% python3 -q
>>> import numpy as np
>>> np.set_printoptions(precision=1, suppress=True, linewidth=120)
>>> rng = np.random.default_rng(8)
>>> F = rng.normal(size=(27, 5))
>>> F = 3 * F / np.linalg.norm(F, axis=1, keepdims=True)
>>> print(F.round(1) + 0)
[[-1.5 -1.2 -1.2 -0.3 -2. ]
 [-0.3 -1.3  1.2  1.3  1.9]
 [ 1.1 -0.1  1.3  2.3 -1. ]
 [ 1.  -0.1  2.4 -1.4 -0.5]
 [ 0.6  0.4 -2.8  0.6 -0.2]
 [-0.3 -0.2  0.3 -2.3  1.9]
 [-0.9 -2.4 -0.1  1.5 -0.5]
 [ 1.3  1.3 -0.7 -2.  -1. ]
 [ 1.4 -1.  -1.8 -1.6  0. ]
 [ 0.   1.6  1.8 -1.7 -0.3]
 [-1.2  0.1 -1.2 -1.2  2.2]
 [ 0.   0.7  2.8  0.9 -0.1]
 [ 0.1 -1.   1.5 -0.4  2.4]
 [-1.1 -1.2 -1.4  2.   0.6]
 [ 1.7 -0.7  0.4  2.4 -0.3]
 [ 0.6  1.7  0.6 -0.7 -2.2]
 [ 2.2  0.4  1.1 -0.4  1.6]
 [ 1.3  0.1 -2.2  0.9 -1.2]
 [-0.3 -2.3 -0.7  0.2 -1.8]
 [ 0.2  1.7 -0.8 -1.6 -1.6]
 [ 1.5 -2.5 -0.5 -0.7  0.2]
 [-0.1 -1.2  2.3  0.2 -1.5]
 [-1.4  0.2  1.  -2.2  1.1]
 [-1.7 -1.   1.   2.1 -0.1]
 [-0.5  2.2 -1.9  0.5  0.4]
 [ 1.8  0.5 -0.5  1.1 -2. ]
 [ 1.7 -1.4 -1.9 -0.8  0.1]]
>>> x0 = np.array([2, -2, -1, 0, 0])
>>> target = F @ x0
>>> print(target.round(1) + 0)
[ 0.5  0.9  1.2 -0.2  3.2 -0.5  3.   0.7  6.7 -5.1 -1.3 -4.1  0.7  1.4  4.3 -2.8  2.4  4.6  4.6 -2.3  8.4  0.  -4.2
 -2.4 -3.6  3.   8.1]
>>> print(np.round(np.linalg.pinv(F) @ F, 1) + 0)
[[1. 0. 0. 0. 0.]
 [0. 1. 0. 0. 0.]
 [0. 0. 1. 0. 0.]
 [0. 0. 0. 1. 0.]
 [0. 0. 0. 0. 1.]]
>>> print(np.round(np.linalg.lstsq(F, target)[0], 1) + 0)
[ 2. -2. -1.  0.  0.]
>>> print(np.round(np.linalg.solve(F.T @ F, F.T @ target), 1) + 0)
[ 2. -2. -1.  0.  0.]
>>> target = target + 0.3 * rng.normal(size=27)
>>> print(target)
[ 0.7  0.8  1.4  0.1  3.2 -0.8  3.3  0.8  6.  -5.4 -1.2 -4.5  0.5  0.9  4.4 -2.8  2.5  5.   4.5 -2.4  9.  -0.4 -3.9
 -2.8 -3.5  3.6  8.2]
>>> b, *_ = np.linalg.lstsq(F, target)
>>> print(round(np.linalg.norm(target - F @ b), 1))
1.5
>>> print(b.round(1) + 0)
[ 2.1 -2.  -1.   0.   0. ]
>>> print(b.round())
[ 2. -2. -1.  0. -0.]
>>> print(np.round(F.T @ (target - F @ b), 1) + 0)
[0. 0. 0. 0. 0.]
>>> print([round(float(np.linalg.norm(np.linalg.solve(F.T @ F + lam * np.eye(5), F.T @ target))), 2) for lam in (0, 1, 10, 100)])
[3.07, 2.99, 2.44, 0.91]
>>> C2 = np.cov(F, rowvar=False)
>>> print(np.median(F, axis=0))
[ 0.1 -0.1 -0.1 -0.3 -0.2]
>>> print(F.std(axis=0))
[1.1 1.3 1.5 1.4 1.3]
>>> print(C2.round(1) + 0)
[[ 1.3  0.2 -0.1 -0.1 -0.3]
 [ 0.2  1.6  0.  -0.5 -0.2]
 [-0.1  0.   2.4  0.   0.3]
 [-0.1 -0.5  0.   2.1 -0.3]
 [-0.3 -0.2  0.3 -0.3  1.8]]
>>> print(np.argwhere(np.triu(np.abs(np.corrcoef(F.T)) > 0.8, 1)))
[]
>>> print(np.argsort(-F.std(axis=0).round(6), kind="stable"))
[2 3 4 1 0]
>>> print(np.round(np.corrcoef(F.T), 1) + 0)
[[ 1.   0.1 -0.1  0.  -0.2]
 [ 0.1  1.   0.  -0.3 -0.1]
 [-0.1  0.   1.   0.   0.1]
 [ 0.  -0.3  0.   1.  -0.2]
 [-0.2 -0.1  0.1 -0.2  1. ]]
>>> print(round(float(np.corrcoef(F[:, 1], F[:, 2])[0, 1]), 1))
0.0
>>> dist = np.linalg.norm(F[:, None] - F[None], axis=-1)
>>> print(dist.mean(axis=1).argmax())
24
>>> print(np.linalg.norm(F - F.mean(axis=0), axis=1))
[3.  3.1 2.9 2.9 3.  3.1 2.9 2.9 2.8 3.1 3.2 3.1 3.  3.1 2.8 3.  2.9 2.9 2.8 3.  2.7 2.9 3.2 3.1 3.3 2.8 2.7]
>>> print(dist[:5, :5])
[[0.  5.1 4.7 4.9 3.7]
 [5.1 0.  3.6 4.2 5.1]
 [4.7 3.6 0.  3.8 4.6]
 [4.9 4.2 3.8 0.  5.6]
 [3.7 5.1 4.6 5.6 0. ]]
>>> print(np.linalg.norm(F, axis=1))
[3. 3. 3. 3. 3. 3. 3. 3. 3. 3. 3. 3. 3. 3. 3. 3. 3. 3. 3. 3. 3. 3. 3. 3. 3. 3. 3.]
>>> print(np.unravel_index(dist.round(6).argmax(), dist.shape))
(np.int64(1), np.int64(19))
>>> print(dist[0].round(6).argsort(kind="stable")[:4])
[ 0 18  6 13]
>>> O, R = np.linalg.qr(F)
>>> print(np.allclose(R.T @ R, F.T @ F))
True
>>> print(round(float(np.trace(O @ O.T)), 1))
5.0
>>> print(R)
[[ 5.9  0.5 -0.6 -0.4 -1.3]
 [ 0.   6.6  0.2 -2.1 -0.6]
 [ 0.   0.  -7.8 -0.1 -0.8]
 [ 0.   0.   0.   7.1 -1.3]
 [ 0.   0.   0.   0.   6.6]]
>>> other = np.array([[1, 0, 0, 1, 1, -2, 0, 2],
...     [1, 2, -1, 2, 0, 2, -1, -2],
...     [-1, 2, 0, -1, 2, 2, 1, 2],
...     [-1, 2, 1, -1, 1, -1, -2, -1],
...     [0, -2, -2, -2, 2, -2, 2, 0],
...     [1, -1, -1, 0, -2, -2, 2, -1],
...     [2, -2, -2, -2, -2, 2, -2, -1],
...     [-2, 0, -2, 2, 0, 0, -1, -1]])
>>> W0 = other + other.T
>>> print(W0)
[[ 2  1 -1  0  1 -1  2  0]
 [ 1  4  1  4 -2  1 -3 -2]
 [-1  1  0  0  0  1 -1  0]
 [ 0  4  0 -2 -1 -1 -4  1]
 [ 1 -2  0 -1  4 -4  0  0]
 [-1  1  1 -1 -4 -4  4 -1]
 [ 2 -3 -1 -4  0  4 -4 -2]
 [ 0 -2  0  1  0 -1 -2 -2]]
>>> W1 = np.array([[-2, -6], [5, 8], [-4, 3], [0, 3], [6, 8], [3, 9], [-5, -6], [-4, 0]])
>>> b = np.array([3, -3])
>>> hid = np.maximum(W0 @ W1 + b, 0)
>>> print((hid > 0).mean(axis=0))
[0.9 0.5]
>>> basis = np.array([[1, 1], [3, 0]])
>>> print((hid @ basis).round(6).argmax(axis=1))
[0 0 0 0 0 0 0 0]
>>> data = np.load("m.npy")
>>> print(data)
[[2 0 0 2 2]
 [2 0 0 2 2]
 [0 2 0 1 2]]
>>> # rows 0 and 1 are equal
>>> f = np.array([1, 0, 2])
>>> print(np.convolve(data[0], f))
[2 0 4 2 2 4 4]
>>> print(np.array([np.convolve(row, f, "same") for row in data]))
[[0 4 2 2 4]
 [0 4 2 2 4]
 [2 0 5 2 2]]
>>> print(np.cross(data[0, :3], data[1, :3]))
[0 0 0]
>>> A = np.array([[3, 2, 3, 2, 3, 2],
...     [3, 3, 3, 3, 3, 3],
...     [0, 1, 0, 1, 0, 1],
...     [3, 2, 3, 2, 3, 2],
...     [3, 3, 3, 3, 3, 3],
...     [0, 1, 0, 1, 0, 1]])
>>> print(A)
[[3 2 3 2 3 2]
 [3 3 3 3 3 3]
 [0 1 0 1 0 1]
 [3 2 3 2 3 2]
 [3 3 3 3 3 3]
 [0 1 0 1 0 1]]
>>> # looks like rank 2
>>> left, sig, vt = np.linalg.svd(A)
>>> print(np.argmax(sig[:-1] / (sig[1:] + 1e-6)) + 1)
2
>>> other = left[:, :2] @ np.diag(sig[:2]) @ vt[:2]
>>> print(np.round(np.linalg.norm(A - other, 2), 1), round(sig[2], 1))
0.0 0.0
>>> print(np.linalg.matrix_rank(A, rtol=0.05))
2
>>> print(round(np.abs(A - other).max(), 1))
0.0
>>> f, g = A[5], A[4]
>>> print(f @ f)
3
>>> print(f @ g)
9
>>> p = (f @ g) / (f @ f) * f
>>> print(np.outer(f, g))
[[0 0 0 0 0 0]
 [3 3 3 3 3 3]
 [0 0 0 0 0 0]
 [3 3 3 3 3 3]
 [0 0 0 0 0 0]
 [3 3 3 3 3 3]]
>>> print(g - p)
[3. 0. 3. 0. 3. 0.]
>>> print(round(np.linalg.norm(f + g) ** 2 + np.linalg.norm(f - g) ** 2, 1))
114.0
>>> print(np.all(np.linalg.eigvalsh(W0) > 0))
False
>>> print(round(np.linalg.eigvalsh(W0).min(), 1))
-9.9
>>> basis = np.sign(np.array([[4, 4, 5, 1], [1, 0, 3, 1], [4, 4, 3, 2], [5, 4, 1, 2]]))
>>> other = (np.tril(basis, -1) + np.eye(4)) @ (np.triu(basis, 1) + np.eye(4))
>>> vals = np.array([5, 5, 3, 3])
>>> M = np.rint(other * vals @ np.linalg.inv(other)) + 0
>>> print(M)
[[ 5.  2. -2.  0.]
 [ 0.  9. -4.  0.]
 [ 0.  6. -1.  0.]
 [ 0.  6. -4.  3.]]
>>> vals, V = np.linalg.eig(M)
>>> print(np.prod(vals))
225.0
>>> print(vals)
[5. 3. 3. 5.]
>>> O, V = np.linalg.qr(M[:, :1])[0], np.linalg.qr(M[:, 1:])[0]
>>> sig = np.linalg.svd(O.T @ V, compute_uv=False)
>>> print(np.degrees(np.arccos(sig.clip(0, 1))))
[46.7]
>>> print(np.einsum("ij,ji->", M, M))
68.0
>>> print(np.einsum("ii->", M))
16.0
>>> print(np.kron(np.eye(2, dtype=int), M))
[[ 5.  2. -2.  0.  0.  0. -0.  0.]
 [ 0.  9. -4.  0.  0.  0. -0.  0.]
 [ 0.  6. -1.  0.  0.  0. -0.  0.]
 [ 0.  6. -4.  3.  0.  0. -0.  0.]
 [ 0.  0. -0.  0.  5.  2. -2.  0.]
 [ 0.  0. -0.  0.  0.  9. -4.  0.]
 [ 0.  0. -0.  0.  0.  6. -1.  0.]
 [ 0.  0. -0.  0.  0.  6. -4.  3.]]
>>> print(np.round(np.linalg.det(M[::-1]), 1))
225.0
>>> P = np.triu(np.array([[2, 2, -1, 1], [-1, 0, 2, 1], [0, 1, -2, -1], [2, 0, -2, 0]]), 1) + np.eye(4)
>>> other = P @ M @ np.linalg.inv(P)
>>> print(P @ M - M @ P)
[[  0.   8. -10.  -6.]
 [  0.  18. -24. -10.]
 [  0.  -6.  -8. -10.]
 [  0.   0. -12. -10.]]
>>> print(np.round(np.linalg.det(other), 1))
225.0
>>> print(np.linalg.matrix_rank(other))
4
>>> lab = rng.permutation(4)
>>> print(lab)
[3 1 2 0]
>>> other = M[lab][:, lab]
>>> print(other)
[[ 3.  6. -4.  0.]
 [ 0.  9. -4.  0.]
 [ 0.  6. -1.  0.]
 [ 0.  2. -2.  5.]]
>>> print(np.allclose(other, M))
False
>>> basis = np.array([[0, 2, 2, 2, 2, 0],
...     [2, 1, 0, 3, 1, 3],
...     [2, 1, 2, 0, 1, 0],
...     [1, 3, 1, 1, 0, 0],
...     [1, 0, 2, 3, 2, 0],
...     [3, 0, 1, 3, 1, 0]])
>>> X = (rng.random((31, 6)) < 0.25) @ basis
>>> print(X)
[[ 3  2  3  5  3  0]
 [ 3  6  5  3  3  0]
 [ 1  3  1  1  0  0]
 [ 0  2  2  2  2  0]
 [ 0  0  0  0  0  0]
 [ 7  4  4 10  4  3]
 [ 4  4  5  4  3  0]
 [ 0  0  0  0  0  0]
 [ 2  1  2  0  1  0]
 [ 0  0  0  0  0  0]
 [ 0  2  2  2  2  0]
 [ 5  1  3  3  2  0]
 [ 4  4  4  5  4  3]
 [ 0  0  0  0  0  0]
 [ 3  4  3  1  1  0]
 [ 3  1  4  3  3  0]
 [ 2  3  3  4  2  0]
 [ 1  3  1  1  0  0]
 [ 1  0  2  3  2  0]
 [ 0  0  0  0  0  0]
 [ 1  2  4  5  4  0]
 [ 0  0  0  0  0  0]
 [ 3  0  1  3  1  0]
 [ 0  0  0  0  0  0]
 [ 5  2  4  6  4  3]
 [ 4  0  3  6  3  0]
 [ 0  0  0  0  0  0]
 [ 5  1  3  3  2  0]
 [ 0  0  0  0  0  0]
 [ 3  0  1  3  1  0]
 [ 2  3  4  2  3  0]]
>>> # rows 4 and 7 are equal
>>> other = np.c_[X[:, :5] @ np.array([[-9, -3, 5, -2, 8],
...     [2, 3, -8, 8, -7],
...     [-4, 7, -9, -7, 6],
...     [7, -7, 2, -2, -7],
...     [-8, -6, -1, -2, -9]]), np.array([2, -2, 0, -2, -2, 1, 0, -2, 0, 1, 1, 0, -2, 2, 2, -2, -2, 0, -2, 0, -2, -1, 1, 1, 1, 2, 1, -1, 1, 1, 1])]
>>> print(other)
[[-24 -35 -21 -27 -34   2]
 [-38   5 -75  -5 -36  -2]
 [  0   6 -26  13 -14   0]
 [ -6  -6 -32  -6 -34  -2]
 [  0   0   0   0   0  -2]
 [-33 -75 -17 -38 -54   1]
 [-44 -11 -52 -25 -21   0]
 [  0   0   0   0   0  -2]
 [-32   5 -17 -12  12   0]
 [  0   0   0   0   0   1]
 [ -6  -6 -32  -6 -34   1]
 [-50 -24  -6 -33  12   0]
 [-41 -31 -42 -22 -43  -2]
 [  0   0   0   0   0   2]
 [-32  11 -43   1  -2   2]
 [-44 -17 -26 -38  -7  -2]
 [-12 -16 -35 -13 -33  -2]
 [  0   6 -26  13 -14   0]
 [-12 -22  -9 -26 -19  -2]
 [  0   0   0   0   0   0]
 [-18 -28 -41 -32 -53  -2]
 [  0   0   0   0   0  -1]
 [-18 -29  11 -21   0   1]
 [  0   0   0   0   0   1]
 [-47 -47 -19 -42 -28   1]
 [-30 -51   2 -47 -19   2]
 [  0   0   0   0   0   1]
 [-50 -24  -6 -33  12  -1]
 [  0   0   0   0   0   1]
 [-18 -29  11 -21   0   1]
 [-38  -1 -49 -18 -22   1]]
>>> print(np.round(np.linalg.norm(other - X @ np.linalg.lstsq(X, other)[0], axis=0), 1) + 0)
[0.  0.  0.  0.  0.  7.1]
>>> print(np.linalg.matrix_rank(other))
6
>>> print(np.round(np.linalg.lstsq(X, other[:, 0])[0], 1) + 0)
[-9.  2. -4.  7. -8.  0.]
